$ python3 -q
>>> import numpy as np
>>> np.set_printoptions(precision=3, suppress=True, linewidth=140)
>>> X = np.load("layer5.npy")
>>> X
array([[ 4,  4,  2, -2, -2, -4, -4,  2],
       [ 4,  4,  2, -2, -2, -4, -4,  2],
       [ 2,  2,  1, -1, -1, -2, -2,  1],
       [-2, -2, -1,  1,  1,  2,  2, -1],
       [-2, -2, -1,  1,  1,  2,  2, -1],
       [-4, -4, -2,  2,  2,  4,  4, -2],
       [-4, -4, -2,  2,  2,  4,  4, -2],
       [ 2,  2,  1, -1, -1, -2, -2,  1]])
>>> # rows 0 and 1 are equal
>>> rng = np.random.default_rng(82)
>>> labels = rng.permutation(8)
>>> labels
array([4, 3, 7, 1, 5, 2, 6, 0])
>>> Y = X[labels][:, labels]
>>> np.diag(Y)
array([1, 1, 1, 4, 4, 1, 4, 4])
>>> np.round(np.sort(np.abs(np.linalg.eigvals(Y))), 3) + 0
array([ 0.,  0.,  0.,  0.,  0.,  0.,  0., 20.])
>>> vals, vecs = np.linalg.eigh(X)
>>> vec = np.array([0, -2, 2, -1, -1, -1, 2, 0])
>>> np.abs(X).sum(axis=1).max(), np.abs(vals).max()
(np.int64(24), np.float64(20.0))
>>> (np.sign(vecs[:, -1].round(6)) == np.sign(vecs[0, -1].round(6))).astype(int)
array([1, 1, 1, 0, 0, 0, 0, 1])
>>> vecs * np.maximum(vals, 0) @ vecs.T
array([[ 4.,  4.,  2., -2., -2., -4., -4.,  2.],
       [ 4.,  4.,  2., -2., -2., -4., -4.,  2.],
       [ 2.,  2.,  1., -1., -1., -2., -2.,  1.],
       [-2., -2., -1.,  1.,  1.,  2.,  2., -1.],
       [-2., -2., -1.,  1.,  1.,  2.,  2., -1.],
       [-4., -4., -2.,  2.,  2.,  4.,  4., -2.],
       [-4., -4., -2.,  2.,  2.,  4.,  4., -2.],
       [ 2.,  2.,  1., -1., -1., -2., -2.,  1.]])
>>> vecs * np.abs(vals) @ vecs.T
array([[ 4.,  4.,  2., -2., -2., -4., -4.,  2.],
       [ 4.,  4.,  2., -2., -2., -4., -4.,  2.],
       [ 2.,  2.,  1., -1., -1., -2., -2.,  1.],
       [-2., -2., -1.,  1.,  1.,  2.,  2., -1.],
       [-2., -2., -1.,  1.,  1.,  2.,  2., -1.],
       [-4., -4., -2.,  2.,  2.,  4.,  4., -2.],
       [-4., -4., -2.,  2.,  2.,  4.,  4., -2.],
       [ 2.,  2.,  1., -1., -1., -2., -2.,  1.]])
>>> vals, vecs = np.linalg.eigh(X)
>>> np.abs(vecs[:, -1]).round(6).argmax()
np.int64(0)
>>> np.round(vecs.T @ vecs, 3) + 0
array([[1., 0., 0., 0., 0., 0., 0., 0.],
       [0., 1., 0., 0., 0., 0., 0., 0.],
       [0., 0., 1., 0., 0., 0., 0., 0.],
       [0., 0., 0., 1., 0., 0., 0., 0.],
       [0., 0., 0., 0., 1., 0., 0., 0.],
       [0., 0., 0., 0., 0., 1., 0., 0.],
       [0., 0., 0., 0., 0., 0., 1., 0.],
       [0., 0., 0., 0., 0., 0., 0., 1.]])
>>> np.allclose(X[:-1].T @ np.linalg.lstsq(X[:-1].T, X[-1])[0], X[-1])
True
>>> np.unique(X.round(6), axis=0).shape
(4, 8)
>>> np.linalg.lstsq(X[:-1].T, X[-1])[2]
np.int32(1)
>>> round(float(np.trace(np.linalg.pinv(X) @ X)), 3)
1.0
>>> U, sigma, Vh = np.linalg.svd(X)
>>> np.argmax(sigma[:-1] / (sigma[1:] + 1e-6)) + 1
np.int64(1)
>>> Y = U[:, :1] @ np.diag(sigma[:1]) @ Vh[:1]
>>> round(np.abs(X - Y).max(), 3)
np.float64(0.0)
>>> K = np.loadtxt("run8.csv", delimiter=",")
>>> K
array([[  4.757,  12.815,  14.382,   0.437,  -0.818,  -4.271,  14.237,  -5.453,  12.948,  -1.574],
       [  2.38 , -21.364, -20.734,   3.614, -19.883,  21.851, -15.83 ,   3.661, -10.094,  -6.863],
       [-26.583,   2.48 ,   0.911,   0.598,  -1.679,   4.477,   9.968, -17.886,  -4.801,  24.865],
       [-24.888,  -1.204,  -3.445,  -1.212,  -5.115,   7.573,   4.346, -13.7  ,  -7.503,  20.607],
       [ -2.33 , -12.144, -10.072,   5.837,   3.588,   2.347,  -6.484,  -1.633,  -8.096,   4.641],
       [ 17.406,   5.488,   4.407,  -4.381,  12.198, -13.826,  -6.618,  16.239,   3.19 , -16.314],
       [ 13.073, -21.168, -20.607,   1.765, -14.353,  16.306, -21.384,  13.29 ,  -9.647, -17.008],
       [ 25.529, -18.83 , -18.823,  -0.283,   7.323,  -2.617, -30.089,  28.125, -11.18 , -26.618],
       [ -0.824,   6.761,   5.132,  -4.175, -14.706,   8.443,   6.078,  -2.215,   6.255,  -3.39 ],
       [ -2.483,   4.989,   2.851,  -4.146,  -0.046,  -1.541,   0.566,   1.542,   0.758,  -0.325],
       [ -7.682,  -3.258,   0.151,   8.078,  26.609, -17.258,   2.617,  -7.087,  -5.797,  16.636],
       [-12.11 ,  -1.956,  -0.393,   3.718,  -3.557,   5.273,   6.9  , -12.348,  -1.124,  13.269],
       [-27.23 ,  26.553,  26.031,  -1.105,  24.852, -23.71 ,  29.682, -23.128,   8.363,  32.989],
       [ 21.765, -12.876, -13.832,  -2.282,   1.304,   0.175, -23.208,  23.458,  -7.084, -23.958],
       [ -6.505,  -1.16 ,   0.091,   3.348,  26.959, -18.642,  -2.015,  -0.49 ,  -7.329,  12.096],
       [-21.672,  21.865,  22.486,   1.005,  26.694, -24.227,  25.189, -19.486,   6.941,  28.799],
       [-19.669,   6.276,   6.945,   2.265,  -9.475,   7.992,  17.328, -20.713,   4.211,  19.587],
       [ 20.235, -16.388, -14.343,   3.432,  -5.369,   6.956, -17.941,  15.161,  -4.714, -19.824],
       [ 12.966,  -4.194,  -4.902,  -1.841,  31.046, -23.642, -17.744,  20.297,  -9.109,  -9.681],
       [ 10.899,   0.777,   0.261,  -2.079,  22.282, -18.669,  -9.581,  14.312,  -3.224,  -8.023],
       [-14.242,   1.632,   1.634,   1.274, -16.264,  13.5  ,  10.68 , -15.174,   2.387,  12.161],
       [-10.247,  -7.913,  -6.05 ,   4.697, -11.871,  13.277,   2.842, -11.002,  -3.055,   9.513],
       [ -2.265,  12.019,  13.359,   1.017,   0.418,  -3.88 ,  15.631,  -9.391,  10.485,   5.316],
       [  3.168,  -3.322,  -3.698,  -0.225, -16.876,  13.238,  -1.499,   0.293,   1.785,  -6.514],
       [ 27.128, -17.071, -16.824,  -0.224,  -7.484,   7.458, -24.66 ,  24.03 ,  -5.589, -29.643],
       [-14.554,   5.994,   4.385,  -2.111,  12.347,  -9.453,   4.762,  -6.023,  -3.372,  14.612],
       [ 20.086, -12.656, -13.051,  -0.231,  23.376, -15.995, -25.397,  25.588, -11.488, -18.099],
       [ 29.065, -18.533, -16.333,   2.872, -19.62 ,  17.145, -19.757,  18.532,  -1.065, -30.936],
       [ 19.344,  -5.915,  -6.887,  -3.282, -11.767,   7.896, -12.947,  16.165,   0.811, -22.824],
       [  0.602,  16.01 ,  14.633,  -4.698, -21.414,  10.343,  16.628,  -7.241,  15.597,  -4.161]])
>>> K.shape
(30, 10)
>>> np.linalg.rank(K)
Traceback (most recent call last):
  File "<python-input-31>", line 1, in <module>
    np.linalg.rank(K)
    ^^^^^^^^^^^^^^
AttributeError: module 'numpy.linalg' has no attribute 'rank'
>>> K[:, 10]
Traceback (most recent call last):
  File "<python-input-32>", line 1, in <module>
    K[:, 10]
    ~^^^^^^^
IndexError: index 10 is out of bounds for axis 1 with size 10
>>> np.zeros(30, 10)
Traceback (most recent call last):
  File "<python-input-33>", line 1, in <module>
    np.zeros(30, 10)
    ~~~~~~~~^^^^^^^^
TypeError: Cannot interpret '10' as a data type
>>> K.sum(axis=0)
array([ 35.119, -56.293, -52.335,  11.682,  38.699, -13.481, -67.7  ,  47.723, -40.54 , -30.664])
>>> np.abs(K).max()
np.float64(32.989)
>>> np.round(np.linalg.norm(K), 3)
np.float64(239.04)
